In [1]: import numpy as np

In [2]: np.set_printoptions(precision=2, suppress=True, linewidth=140, legacy="1.25")

In [3]: F = np.load("m.npy")

In [4]: print(F.round(2) + 0)
[[-0.03 -0.15  0.12  0.19  0.33]
 [ 0.13 -0.2  -0.07 -0.15 -0.45]
 [-0.03 -0.34 -0.52 -0.03  0.4 ]
 [ 0.11 -0.4   0.19 -0.17  0.34]
 [-0.43 -0.23 -0.14 -0.26  0.13]
 [ 0.38  0.18 -0.43  0.11  0.  ]
 [-0.59  0.1  -0.08  0.35  0.16]
 [ 0.27  0.05  0.27 -0.08  0.38]
 [ 0.11 -0.54  0.25  0.68 -0.21]
 [ 0.16 -0.3   0.02 -0.18  0.15]
 [-0.4   0.06  0.24 -0.06 -0.07]
 [ 0.    0.    0.49 -0.32  0.03]
 [ 0.16  0.42  0.15  0.31  0.39]]

In [5]: dist = np.linalg.norm(F[:, None] - F[None], axis=-1)

In [6]: print(np.unravel_index(dist.round(6).argmax(), dist.shape))
(2, 8)

In [7]: print(np.linalg.matrix_rank(dist ** 2))
7

In [8]: print((dist + 1e9 * np.eye(13)).round(6).argmin(axis=1))
[ 3  9  9  9 10  9 10  0  0  3 11 10  7]

In [9]: print(dist.mean(axis=1).argmax())
8

In [10]: print(dist[8])
[0.85 0.98 1.24 1.02 1.24 1.19 1.12 1.14 0.   1.   1.1  1.19 1.2 ]

In [11]: print(np.linalg.norm(F, axis=1))
[0.43 0.53 0.75 0.59 0.58 0.6  0.72 0.55 0.94 0.41 0.48 0.59 0.69]

In [12]: print(np.flatnonzero(dist[8] < dist.mean() / 2))
[8]

In [13]: x = np.array([0, 3, 1, 1, 2])

In [14]: rhs = F @ x

In [15]: print(rhs)
[ 0.52 -1.7  -0.78 -0.51 -0.82  0.22  0.89  1.11 -1.1  -0.75  0.23  0.22  2.52]

In [16]: rng = np.random.default_rng(123964)

In [17]: rhs = rhs + 0.3 * rng.normal(size=13)

In [18]: print(rhs)
[ 0.32 -1.38 -0.56 -0.61 -1.   -0.09  0.65  0.47 -1.18 -0.57  0.69  0.17  2.57]

In [19]: c, *_ = np.linalg.lstsq(F, rhs)

In [20]: print(c.round())
[-0.  3.  1.  1.  2.]

In [21]: print([round(float(np.linalg.norm(np.linalg.solve(F.T @ F + lam * np.eye(5), F.T @ rhs))), 2) for lam in (0, 1, 10, 100)])
[3.52, 1.76, 0.32, 0.03]

In [22]: print(np.round(F.T @ (rhs - F @ c), 2) + 0)
[0. 0. 0. 0. 0.]

In [23]: data = np.loadtxt("dump.csv", delimiter=",")

In [24]: print(data)
[[ 1.  0.  0.  0.  0.  0.  0.  0.  0.  0.]
 [ 0. -1.  0.  0.  0.  0.  0.  0.  0.  0.]
 [ 0.  0.  1.  0.  0.  0.  0.  0.  0.  0.]
 [ 0.  0.  0.  1.  0.  0.  0.  0.  0.  0.]
 [ 0.  0.  0.  0.  1.  0.  0.  0.  0.  0.]
 [ 0.  0.  0.  0.  0.  1.  0.  0.  0.  0.]
 [ 0.  0.  0.  0.  0.  0. -1.  0.  0.  0.]
 [ 0.  0.  0.  0.  0.  0.  0.  1.  0.  0.]
 [ 0.  0.  0.  0.  0.  0.  0.  0.  1.  0.]
 [ 0.  0.  0.  0.  0.  0.  0.  0.  0.  1.]]

In [25]: Y = data + rng.integers(-2, 3, (10, 1)) @ rng.integers(-2, 3, (1, 10))

In [26]: print(Y)
[[ 0.  2. -2. -2. -2.  1. -2.  1. -1. -1.]
 [ 0. -1.  0.  0.  0.  0.  0.  0.  0.  0.]
 [-1.  2. -1. -2. -2.  1. -2.  1. -1. -1.]
 [-1.  2. -2. -1. -2.  1. -2.  1. -1. -1.]
 [-1.  2. -2. -2. -1.  1. -2.  1. -1. -1.]
 [ 2. -4.  4.  4.  4. -1.  4. -2.  2.  2.]
 [-2.  4. -4. -4. -4.  2. -5.  2. -2. -2.]
 [-2.  4. -4. -4. -4.  2. -4.  3. -2. -2.]
 [ 1. -2.  2.  2.  2. -1.  2. -1.  2.  1.]
 [ 2. -4.  4.  4.  4. -2.  4. -2.  2.  3.]]

In [27]: print(np.abs(Y - data).sum(axis=1))
[15.  0. 15. 15. 15. 30. 30. 30. 15. 30.]

In [28]: print(np.round(np.linalg.svd(Y - data, compute_uv=False), 2) + 0)
[22.91  0.    0.    0.    0.    0.    0.    0.    0.    0.  ]

In [29]: print(np.linalg.matrix_rank(Y - data, tol=1e-8))
1

In [30]: print(np.linalg.matrix_rank(data - data[0, 0] * np.eye(10)))
2

In [31]: print([int(np.linalg.matrix_rank(np.linalg.matrix_power(data, p))) for p in range(1, 11)])
[10, 10, 10, 10, 10, 10, 10, 10, 10, 10]

In [32]: print(data @ data)
[[1. 0. 0. 0. 0. 0. 0. 0. 0. 0.]
 [0. 1. 0. 0. 0. 0. 0. 0. 0. 0.]
 [0. 0. 1. 0. 0. 0. 0. 0. 0. 0.]
 [0. 0. 0. 1. 0. 0. 0. 0. 0. 0.]
 [0. 0. 0. 0. 1. 0. 0. 0. 0. 0.]
 [0. 0. 0. 0. 0. 1. 0. 0. 0. 0.]
 [0. 0. 0. 0. 0. 0. 1. 0. 0. 0.]
 [0. 0. 0. 0. 0. 0. 0. 1. 0. 0.]
 [0. 0. 0. 0. 0. 0. 0. 0. 1. 0.]
 [0. 0. 0. 0. 0. 0. 0. 0. 0. 1.]]

In [33]: C2 = np.cov(F, rowvar=False)

In [34]: print(np.round(np.corrcoef(F.T), 2) + 0)
[[ 1.   -0.02  0.01  0.    0.02]
 [-0.02  1.    0.06  0.04  0.2 ]
 [ 0.01  0.06  1.   -0.02 -0.07]
 [ 0.    0.04 -0.02  1.   -0.05]
 [ 0.02  0.2  -0.07 -0.05  1.  ]]

In [35]: print(round(np.corrcoef(F[:, 0], F[:, 3])[0, 1], 2))
0.0

In [36]: print(np.linalg.eigvalsh(C2)[::-1])
[0.08 0.08 0.08 0.08 0.05]

In [37]: print(np.argsort(-F.std(axis=0).round(6), kind="stable"))
[0 3 2 1 4]

In [38]: print(np.round(np.polyfit(F[:, 0], F[:, 3], 1), 2) + 0)
[0.   0.03]

In [39]: print(C2.round(2) + 0)
[[ 0.08  0.    0.    0.    0.  ]
 [ 0.    0.07  0.    0.    0.01]
 [ 0.    0.    0.08  0.   -0.01]
 [ 0.    0.    0.    0.08  0.  ]
 [ 0.    0.01 -0.01  0.    0.07]]
